% python3 -q
>>> import numpy as np
>>> np.set_printoptions(precision=3, suppress=True, linewidth=200)
>>> rd = lambda a: np.round(a, 3) + 0
>>> data = np.load("layer12.npy")
>>> rd(data)
array([[ 0.523, -1.084,  0.431, -0.046, -0.178, -0.154, -0.916,  1.212],
       [ 1.42 ,  0.213, -0.069,  1.082,  0.189,  0.832,  0.059, -0.179],
       [ 0.   ,  0.428,  0.463, -0.442, -1.147,  0.691, -1.069, -0.686],
       [-0.448,  0.293, -1.597,  0.491, -0.501,  0.2  , -0.504,  0.613],
       [-0.897, -0.184,  0.242,  0.135,  1.155,  1.213, -0.525,  0.069],
       [-0.224, -0.538,  0.097, -0.25 , -0.852,  1.069,  1.213,  0.499],
       [-0.673, -0.93 ,  0.265,  1.314, -0.491, -0.343, -0.031, -0.725],
       [ 0.448, -1.149, -0.952, -0.764,  0.258,  0.191, -0.111, -0.934]])
>>> rd(data[:, 7] @ data[:, 3])
np.float64(0.0)
>>> rd(data.T @ data)
array([[4., 0., 0., 0., 0., 0., 0., 0.],
       [0., 4., 0., 0., 0., 0., 0., 0.],
       [0., 0., 4., 0., 0., 0., 0., 0.],
       [0., 0., 0., 4., 0., 0., 0., 0.],
       [0., 0., 0., 0., 4., 0., 0., 0.],
       [0., 0., 0., 0., 0., 4., 0., 0.],
       [0., 0., 0., 0., 0., 0., 4., 0.],
       [0., 0., 0., 0., 0., 0., 0., 4.]])
>>> rd(np.linalg.norm(data, axis=0))
array([2., 2., 2., 2., 2., 2., 2., 2.])
>>> rd(data @ data.T)
array([[4., 0., 0., 0., 0., 0., 0., 0.],
       [0., 4., 0., 0., 0., 0., 0., 0.],
       [0., 0., 4., 0., 0., 0., 0., 0.],
       [0., 0., 0., 4., 0., 0., 0., 0.],
       [0., 0., 0., 0., 4., 0., 0., 0.],
       [0., 0., 0., 0., 0., 4., 0., 0.],
       [0., 0., 0., 0., 0., 0., 4., 0.],
       [0., 0., 0., 0., 0., 0., 0., 4.]])
>>> np.allclose(data, data.T)
False
>>> rd(np.sort(np.abs(np.linalg.eigvals(data))))
array([2., 2., 2., 2., 2., 2., 2., 2.])
>>> np.allclose(data @ data.T, data.T @ data)
True
>>> rd(np.linalg.det(data))
np.float64(-256.0)
>>> rd(np.abs(np.linalg.eigvals(data)).max())
np.float64(2.0)
>>> rd(np.trace(data))
np.float64(2.95)
>>> feats = np.load("dump.npy")
>>> feats
array([[0, 1, 0, 0, 1],
       [1, 0, 0, 0, 1],
       [0, 0, 0, 0, 0],
       [0, 0, 0, 0, 0],
       [1, 1, 0, 0, 0]])
>>> rng = np.random.default_rng(65227)
>>> z = rng.permutation(8)
>>> z
array([4, 3, 0, 1, 6, 7, 5, 2])
>>> out = data[z][:, z]
>>> rd(np.sort(np.abs(np.linalg.eigvals(out))))
array([2., 2., 2., 2., 2., 2., 2., 2.])
>>> rd(np.diag(out))
array([ 1.155,  0.491,  0.523,  0.213, -0.031, -0.934,  1.069,  0.463])
>>> np.allclose(out, data)
False
>>> P = np.triu(np.array([[-2, -2, -2, -2, 1],
...     [-2, -1, -2, -1, 2],
...     [1, -1, 2, 2, 1],
...     [1, 2, 0, 0, 2],
...     [1, 2, -2, 2, 1]]), 1) + np.eye(5)
>>> out = P @ feats @ np.linalg.inv(P)
>>> rd(np.linalg.det(out))
np.float64(0.0)
>>> np.trace(out), np.trace(feats)
(np.float64(0.0), np.int64(0))
>>> rd(np.poly(out))
array([ 1.,  0., -3., -2.,  0.,  0.])
>>> ev, vecs = np.linalg.eigh(feats)
>>> x0 = np.array([2, 0, 5, 2, 5])
>>> rd(vecs * np.maximum(ev, 0) @ vecs.T)
array([[0.667, 0.667, 0.   , 0.   , 0.667],
       [0.667, 0.667, 0.   , 0.   , 0.667],
       [0.   , 0.   , 0.   , 0.   , 0.   ],
       [0.   , 0.   , 0.   , 0.   , 0.   ],
       [0.667, 0.667, 0.   , 0.   , 0.667]])
>>> rd(vecs * np.abs(ev) @ vecs.T)
array([[1.333, 0.333, 0.   , 0.   , 0.333],
       [0.333, 1.333, 0.   , 0.   , 0.333],
       [0.   , 0.   , 0.   , 0.   , 0.   ],
       [0.   , 0.   , 0.   , 0.   , 0.   ],
       [0.333, 0.333, 0.   , 0.   , 1.333]])
>>> x0 @ feats @ x0
np.int64(20)
>>> U, sig, vt = np.linalg.svd(feats)
>>> vecs = vt[:(sig > 1e-8).sum()]
>>> x0 = feats[1] + 3 * feats[4] + rng.integers(2) * np.eye(5)[1]
>>> x0
array([4., 3., 0., 0., 1.])
>>> rd(np.diag(vecs.T @ vecs))
array([1., 1., 0., 0., 1.])
>>> rd(vecs.T @ vecs)
array([[1., 0., 0., 0., 0.],
       [0., 1., 0., 0., 0.],
       [0., 0., 0., 0., 0.],
       [0., 0., 0., 0., 0.],
       [0., 0., 0., 0., 1.]])
>>> np.linalg.matrix_rank(np.vstack([feats, x0]))
np.int64(3)
>>> T = np.stack([data, 3 * data, data[::-1]])
>>> rd(np.linalg.norm(T, axis=(1, 2)))
array([ 5.657, 16.971,  5.657])
>>> T.shape
(3, 8, 8)
>>> np.linalg.matrix_rank(T.reshape(3, -1))
np.int64(2)
>>> rd(np.einsum("bij,cij->bc", T, T))
array([[ 32.,  96.,   0.],
       [ 96., 288.,   0.],
       [  0.,   0.,  32.]])
>>> J = np.loadtxt("case0.csv", delimiter=",")
>>> J
array([[3., 0., 0.],
       [0., 0., 0.],
       [0., 0., 0.],
       [0., 0., 0.],
       [0., 0., 0.],
       [0., 0., 0.]])
>>> U, sig, vt = np.linalg.svd(J)
>>> np.argmax(sig[:-1] / (sig[1:] + 1e-6)) + 1
np.int64(1)
>>> sig
array([3., 0., 0.])
>>> out = U[:, :1] @ np.diag(sig[:1]) @ vt[:1]
>>> np.linalg.matrix_rank(out)
np.int64(1)
>>> np.linalg.matrix_rank(J, rtol=0.05)
np.int64(1)
>>> rd(np.linalg.norm(J - out) / np.linalg.norm(J))
np.float64(0.0)
>>> rd(np.linalg.norm(J - out, 2)), sig[1]
(np.float64(0.0), np.float64(0.0))
>>> K = np.load("arr.npy")
>>> K
array([[ -5,   1,   0,  -8],
       [-13,  -4,  -2,  -1],
       [-20,  -6,   1,   8],
       [-17,  -8,  -6,  10],
       [-24,  -2, -14,  13],
       [-28,   2, -14,  20],
       [-36,  -3, -16,  15],
       [-39,  -6, -14,  15],
       [-44,  -5,  -9,  18],
       [-49,  -4,   0,   9],
       [-55,  -9,  -3,   1],
       [-51,  -8, -12,  10],
       [-55, -13, -16,   3],
       [-47, -20, -16,  -5],
       [-38, -29, -19,  -9],
       [-47, -38, -19, -18],
       [-45, -41, -10, -22],
       [-41, -43,  -4, -20],
       [-40, -46,  -8, -14],
       [-44, -42,  -6, -20],
       [-53, -35,  -9, -13],
       [-53, -40, -15, -21],
       [-59, -40, -14, -23],
       [-64, -41, -20, -15],
       [-62, -46, -18, -21],
       [-58, -48, -22, -27],
       [-59, -39, -17, -34],
       [-65, -39, -22, -30]])
>>> Z = K[[12, 22]].astype(float)
>>> for _ in range(7):
...     z = np.linalg.norm(K[:, None] - Z, axis=-1).argmin(axis=1)
...     Z = np.array([K[z == j].mean(axis=0) for j in range(2)])
... 
>>> z
array([0, 0, 0, 0, 0, 0, 0, 0, 0, 0, 0, 0, 0, 0, 1, 1, 1, 1, 1, 1, 1, 1, 1, 1, 1, 1, 1, 1])
>>> np.abs(Z[1] - Z[0]).argmax()
np.int64(1)
>>> rd(Z[1] - Z[0])
array([-17.5  , -34.429,  -5.857, -28.214])
>>> np.bincount(z)
array([14, 14])
>>> rd(Z)
array([[-34.5  ,  -6.071,  -8.643,   7.714],
       [-52.   , -40.5  , -14.5  , -20.5  ]])
>>> f = np.array([0, -2, 1])
>>> np.polyval(f, K[19])
array([89, 85, 13, 41])
>>> np.convolve(K[19], f)
array([  0,  88,  40, -30,  34, -20])
>>> np.correlate(K[19], K[24], "full")
array([ 924, 1674, 2906, 5188, 3240, 1292, 1240])
>>> w1 = np.array([[3, 8, 4, 6, 8], [1, 2, 4, 8, 8], [6, 1, 7, 0, 9], [4, 2, 0, 1, 9]])
>>> beta = np.array([-1, 3, 0, -3, -2])
>>> hid = np.maximum(K @ w1 + beta, 0)
>>> (hid > 0).mean(axis=0)
array([0., 0., 0., 0., 0.])
>>> np.linalg.matrix_rank(hid)
np.int64(0)
>>> Z = np.array([[-8, -4], [-6, -1], [2, 9], [-7, 1], [2, 4]])
>>> w1 @ Z
array([[-90,  54],
       [-52,  70],
       [-22,  74],
       [-33,  19]])
>>> f, v = K[13], K[2]
>>> f @ f
np.int64(2890)
>>> pr = (f @ v) / (f @ f) * f
>>> np.outer(f, v)
array([[ 940,  282,  -47, -376],
       [ 400,  120,  -20, -160],
       [ 320,   96,  -16, -128],
       [ 100,   30,   -5,  -40]])
>>> rd(np.linalg.norm(f + v) ** 2 + np.linalg.norm(f - v) ** 2)
np.float64(6782.0)
>>> rd(v - pr)
array([-3.672,  0.948,  6.558,  9.737])
>>> rd((v - pr) @ f)
np.float64(0.0)
>>> M = np.load("m.npy")
>>> M
array([[-9,  3, -9,  3, -9,  3],
       [ 6, -1,  6, -1,  6, -1],
       [ 3,  0,  3,  0,  3,  0],
       [-9,  3, -9,  3, -9,  3],
       [ 6, -1,  6, -1,  6, -1],
       [ 3,  0,  3,  0,  3,  0]])
>>> np.linalg.cond(feats) > 100
np.True_
>>> [round(float(x), 3) for x in np.linalg.svd(feats, compute_uv=False)[:3]]
[2.0, 1.0, 1.0]
>>> np.argsort(-np.linalg.norm(feats, axis=0).round(6), kind="stable")[:3]
array([0, 1, 4])
>>> U, sig, vt = np.linalg.svd(M)
>>> np.argmax(sig[:-1] / (sig[1:] + 1e-6)) + 1
np.int64(2)
>>> rd(sig)
array([28.432,  2.76 ,  0.   ,  0.   ,  0.   ,  0.   ])
>>> out = U[:, :2] @ np.diag(sig[:2]) @ vt[:2]
>>> np.linalg.matrix_rank(out)
np.int64(2)
>>> rd(np.linalg.norm(M - out) / np.linalg.norm(M))
np.float64(0.0)
>>> rd(out)
array([[-9.,  3., -9.,  3., -9.,  3.],
       [ 6., -1.,  6., -1.,  6., -1.],
       [ 3.,  0.,  3.,  0.,  3.,  0.],
       [-9.,  3., -9.,  3., -9.,  3.],
       [ 6., -1.,  6., -1.,  6., -1.],
       [ 3.,  0.,  3.,  0.,  3.,  0.]])
>>> M.reshape(-1, 2)
array([[-9,  3],
       [-9,  3],
       [-9,  3],
       [ 6, -1],
       [ 6, -1],
       [ 6, -1],
       [ 3,  0],
       [ 3,  0],
       [ 3,  0],
       [-9,  3],
       [-9,  3],
       [-9,  3],
       [ 6, -1],
       [ 6, -1],
       [ 6, -1],
       [ 3,  0],
       [ 3,  0],
       [ 3,  0]])
>>> M.ravel(order="F")
array([-9,  6,  3, -9,  6,  3,  3, -1,  0,  3, -1,  0, -9,  6,  3, -9,  6,  3,  3, -1,  0,  3, -1,  0, -9,  6,  3, -9,  6,  3,  3, -1,  0,  3, -1,  0])
>>> M.reshape(2, -1)
array([[-9,  3, -9,  3, -9,  3,  6, -1,  6, -1,  6, -1,  3,  0,  3,  0,  3,  0],
       [-9,  3, -9,  3, -9,  3,  6, -1,  6, -1,  6, -1,  3,  0,  3,  0,  3,  0]])
>>> T = M.reshape(6, 2, -1)
>>> T.sum(axis=1)
array([[-6, -6, -6],
       [ 5,  5,  5],
       [ 3,  3,  3],
       [-6, -6, -6],
       [ 5,  5,  5],
       [ 3,  3,  3]])
>>> T.transpose(1, 0, 2)
array([[[-9,  3, -9],
        [ 6, -1,  6],
        [ 3,  0,  3],
        [-9,  3, -9],
        [ 6, -1,  6],
        [ 3,  0,  3]],

       [[ 3, -9,  3],
        [-1,  6, -1],
        [ 0,  3,  0],
        [ 3, -9,  3],
        [-1,  6, -1],
        [ 0,  3,  0]]])
>>> T[:, 0]
array([[-9,  3, -9],
       [ 6, -1,  6],
       [ 3,  0,  3],
       [-9,  3, -9],
       [ 6, -1,  6],
       [ 3,  0,  3]])
>>> np.swapaxes(T, 1, 2)[5]
array([[3, 0],
       [0, 3],
       [3, 0]])
>>> r = np.linalg.matrix_rank(M)
>>> r
np.int64(2)
>>> null = np.linalg.svd(M)[2][r:].T
>>> np.linalg.matrix_rank(M.T @ M), np.linalg.matrix_rank(M @ M.T)
(np.int64(2), np.int64(2))
>>> [int(np.linalg.matrix_rank(M[:, :j + 1])) for j in range(6)]
[1, 2, 2, 2, 2, 2]
>>> [int(np.linalg.matrix_rank(M[:i])) for i in range(1, len(M) + 1)]
[1, 2, 2, 2, 2, 2]
>>> rd(null @ null.T)
array([[ 0.667,  0.   , -0.333,  0.   , -0.333,  0.   ],
       [ 0.   ,  0.667,  0.   , -0.333,  0.   , -0.333],
       [-0.333,  0.   ,  0.667,  0.   , -0.333,  0.   ],
       [ 0.   , -0.333,  0.   ,  0.667,  0.   , -0.333],
       [-0.333,  0.   , -0.333,  0.   ,  0.667,  0.   ],
       [ 0.   , -0.333,  0.   , -0.333,  0.   ,  0.667]])
>>> np.allclose(M @ null, 0)
True
>>> A = np.array([[-4, -4, 0, 5], [8, 8, 0, -10], [-4, -4, 0, 5]])
>>> w1 = np.array([[0, 3, 3, 0], [-2, 3, 0, -3], [-2, 0, -2, 0], [3, -2, 3, -1]])
>>> beta = np.array([0, 3, 3, 2])
>>> hid = np.maximum(A @ w1 + beta, 0)
>>> rd((hid > 0).mean(axis=0))
array([0.667, 0.333, 0.667, 0.667])
>>> (hid > 0).astype(int)
array([[1, 0, 1, 1],
       [0, 1, 0, 0],
       [1, 0, 1, 1]])
>>> Z = np.array([[-4, 6, 5], [-9, -7, 7], [-5, -7, 2], [-5, -8, -1]])
>>> hid @ Z
array([[-167,   24,  118],
       [-639, -497,  497],
       [-167,   24,  118]])
>>> w1 @ Z
array([[-42, -42,  27],
       [ -4,  -9,  14],
       [ 18,   2, -14],
       [ -4,  19,   8]])
>>> rd(np.linalg.norm(A, 2) / np.linalg.norm(A))
np.float64(1.0)
>>> np.linalg.cond(A) > 100
np.True_
>>> X = np.loadtxt("run17.csv", delimiter=",")
>>> X
array([[ 27.,  37.,  54.,  14.,  46.],
       [  9.,  31.,   0., -16.,  37.],
       [ 11.,  -1., -12.,  26.,   2.],
       [ 35.,  54.,  51.,  22.,  72.],
       [ 21.,  47.,  27.,  -5.,  59.]])
>>> out = X + rng.integers(-2, 3, (5, 4)) @ rng.integers(-2, 3, (4, 5))
>>> out
array([[ 32.,  32.,  54.,  20.,  54.],
       [  9.,  33.,   2., -12.,  41.],
       [ 12.,  -3., -17.,  21.,   0.],
       [ 31.,  58.,  54.,  22.,  68.],
       [ 18.,  48.,  29.,  -4.,  55.]])
>>> np.abs(out - X).sum(axis=1)
array([24., 12., 15., 15., 11.])
>>> rd(np.linalg.svd(out - X, compute_uv=False))
array([14.888, 10.198,  3.209,  1.028,  0.   ])
>>> np.linalg.matrix_rank(out - X, tol=1e-8)
np.int64(4)
